% python3 -q
>>> import numpy as np
>>> np.set_printoptions(precision=2, suppress=True, linewidth=200, floatmode="fixed")
>>> M = np.loadtxt("out0.csv", delimiter=",")
>>> print(M)
[[  4.26 -22.51   8.61  15.29 -10.14  11.51   3.06   9.17  11.58]
 [  4.26 -22.14   8.41  15.03 -10.00  11.33   2.95   9.12  11.48]
 [  4.27 -21.24   7.92  14.40  -9.64  10.91   2.69   9.01  11.23]
 [  4.04 -12.25   3.35   8.29  -6.13   6.75   0.37   7.54   8.45]
 [  3.92 -10.57   2.58   7.19  -5.49   5.99   0.01   7.16   7.85]
 [  3.89 -10.25   2.43   6.98  -5.36   5.84  -0.05   7.08   7.73]
 [  2.37  -1.87  -0.54   1.71  -2.15   1.99  -1.06   3.82   3.69]
 [  1.98  -0.98  -0.66   1.17  -1.75   1.53  -0.98   3.12   2.98]
 [  1.55  -0.32  -0.66   0.76  -1.39   1.14  -0.83   2.41   2.27]
 [  1.31  -0.07  -0.61   0.58  -1.20   0.95  -0.72   2.03   1.91]
 [  0.40   0.24  -0.22   0.16  -0.47   0.33  -0.22   0.60   0.58]
 [  0.03   0.03  -0.01   0.01  -0.04   0.03  -0.01   0.04   0.04]
 [ -0.15  -0.19   0.07  -0.09   0.27  -0.18   0.07  -0.23  -0.24]
 [  1.64  -1.80  -5.52  -6.50   8.59  -6.24  -4.13   1.76  -0.86]
 [  2.42  -1.42  -7.36  -8.31  10.42  -7.68  -5.51   2.70  -0.67]
 [  3.06  -1.02  -8.87  -9.77  11.86  -8.83  -6.62   3.47  -0.50]]
>>> vec = np.array([2, -1, -1, 2, 2, 0, -3, 2, 0])
>>> h1 = np.maximum(M @ vec, 0)
>>> print(M.T @ h1)
[ 1320.80 -4079.27   414.31  1695.31  -667.68  1201.39  -328.70  2352.71  2312.91]
>>> print(np.tanh(M @ vec))
[ 1.00  1.00  1.00  1.00  1.00  1.00  1.00  1.00  1.00  1.00  0.97  0.11 -0.47  1.00  1.00  1.00]
>>> print(M * (h1 > 1e-9)[:, None])
[[  4.26 -22.51   8.61  15.29 -10.14  11.51   3.06   9.17  11.58]
 [  4.26 -22.14   8.41  15.03 -10.00  11.33   2.95   9.12  11.48]
 [  4.27 -21.24   7.92  14.40  -9.64  10.91   2.69   9.01  11.23]
 [  4.04 -12.25   3.35   8.29  -6.13   6.75   0.37   7.54   8.45]
 [  3.92 -10.57   2.58   7.19  -5.49   5.99   0.01   7.16   7.85]
 [  3.89 -10.25   2.43   6.98  -5.36   5.84  -0.05   7.08   7.73]
 [  2.37  -1.87  -0.54   1.71  -2.15   1.99  -1.06   3.82   3.69]
 [  1.98  -0.98  -0.66   1.17  -1.75   1.53  -0.98   3.12   2.98]
 [  1.55  -0.32  -0.66   0.76  -1.39   1.14  -0.83   2.41   2.27]
 [  1.31  -0.07  -0.61   0.58  -1.20   0.95  -0.72   2.03   1.91]
 [  0.40   0.24  -0.22   0.16  -0.47   0.33  -0.22   0.60   0.58]
 [  0.03   0.03  -0.01   0.01  -0.04   0.03  -0.01   0.04   0.04]
 [ -0.00  -0.00   0.00  -0.00   0.00  -0.00   0.00  -0.00  -0.00]
 [  1.64  -1.80  -5.52  -6.50   8.59  -6.24  -4.13   1.76  -0.86]
 [  2.42  -1.42  -7.36  -8.31  10.42  -7.68  -5.51   2.70  -0.67]
 [  3.06  -1.02  -8.87  -9.77  11.86  -8.83  -6.62   3.47  -0.50]]
>>> U, s, Vh = np.linalg.svd(M)
>>> vecs = Vh[:(s > 1e-8).sum()]
>>> rng = np.random.default_rng(431861)
>>> vec = M[2] + 3 * M[7] + rng.integers(2) * np.eye(9)[6]
>>> print(vec)
[ 10.20 -24.19   5.94  17.91 -14.89  15.51   0.76  18.39  20.16]
>>> print(np.linalg.matrix_rank(np.vstack([M, vec])))
4
>>> print(np.diag(vecs.T @ vecs))
[0.17 0.87 0.25 0.26 0.43 0.22 0.15 0.37 0.28]
>>> feats = np.loadtxt("data.csv", delimiter=",")
>>> print(feats)
[[0.00 0.00 0.00 1.00 0.00 0.00 0.00 0.00 0.00 0.00 0.00 1.00 0.00 0.00]
 [0.00 0.00 1.00 0.00 1.00 0.00 1.00 1.00 1.00 0.00 0.00 0.00 0.00 1.00]
 [0.00 1.00 0.00 0.00 1.00 1.00 1.00 1.00 1.00 0.00 0.00 0.00 1.00 1.00]
 [1.00 0.00 0.00 0.00 0.00 0.00 0.00 0.00 0.00 1.00 0.00 1.00 0.00 0.00]
 [0.00 1.00 1.00 0.00 0.00 1.00 1.00 1.00 1.00 0.00 0.00 0.00 1.00 1.00]
 [0.00 0.00 1.00 0.00 1.00 0.00 1.00 0.00 0.00 0.00 0.00 0.00 1.00 1.00]
 [0.00 1.00 1.00 0.00 1.00 1.00 0.00 1.00 0.00 0.00 0.00 0.00 1.00 1.00]
 [0.00 1.00 1.00 0.00 1.00 0.00 1.00 0.00 1.00 0.00 0.00 0.00 1.00 1.00]
 [0.00 1.00 1.00 0.00 1.00 0.00 0.00 1.00 0.00 0.00 0.00 0.00 1.00 1.00]
 [0.00 0.00 0.00 1.00 0.00 0.00 0.00 0.00 0.00 0.00 1.00 1.00 0.00 0.00]
 [0.00 0.00 0.00 0.00 0.00 0.00 0.00 0.00 0.00 1.00 0.00 1.00 0.00 0.00]
 [1.00 0.00 0.00 1.00 0.00 0.00 0.00 0.00 0.00 1.00 1.00 0.00 0.00 0.00]
 [0.00 0.00 1.00 0.00 1.00 1.00 1.00 1.00 1.00 0.00 0.00 0.00 0.00 1.00]
 [0.00 1.00 1.00 0.00 1.00 1.00 1.00 1.00 1.00 0.00 0.00 0.00 1.00 0.00]]
>>> W = np.array([[-2, 1, -1],
...     [2, -2, -2],
...     [1, 2, 1],
...     [1, 1, 0],
...     [0, 2, 1],
...     [-2, 2, 2],
...     [0, 0, 2],
...     [1, -2, -2],
...     [2, -1, -1],
...     [1, -1, -1],
...     [2, 2, 1],
...     [-1, -1, 0],
...     [-1, 0, 0],
...     [1, -2, 1]])
>>> beta = np.array([5, 3, 3])
>>> act = np.maximum(feats @ W + beta, 0)
>>> print((act > 0).astype(int))
[[1 1 1]
 [1 1 1]
 [1 0 1]
 [1 1 1]
 [1 0 1]
 [1 1 1]
 [1 1 1]
 [1 1 1]
 [1 1 1]
 [1 1 1]
 [1 1 1]
 [1 1 1]
 [1 1 1]
 [1 1 1]]
>>> print((act > 0).mean(axis=0))
[1.00 0.86 1.00]
>>> print(np.linalg.matrix_rank(act))
3
>>> Z = np.array([[4, 2], [1, 3], [0, 0]])
>>> print((act @ Z).round(6).argmax(axis=1))
[0 0 0 0 0 0 0 0 0 0 0 0 0 0]
>>> print(W @ Z)
[[-7 -1]
 [ 6 -2]
 [ 6  8]
 [ 5  5]
 [ 2  6]
 [-6  2]
 [ 0  0]
 [ 2 -4]
 [ 7  1]
 [ 3 -1]
 [10 10]
 [-5 -5]
 [-4 -2]
 [ 2 -4]]
>>> print(act @ Z)
[[23.00 19.00]
 [42.00 26.00]
 [32.00 16.00]
 [14.00 12.00]
 [36.00 18.00]
 [29.00 27.00]
 [31.00 23.00]
 [42.00 26.00]
 [37.00 21.00]
 [33.00 29.00]
 [21.00 13.00]
 [34.00 32.00]
 [36.00 28.00]
 [36.00 28.00]]
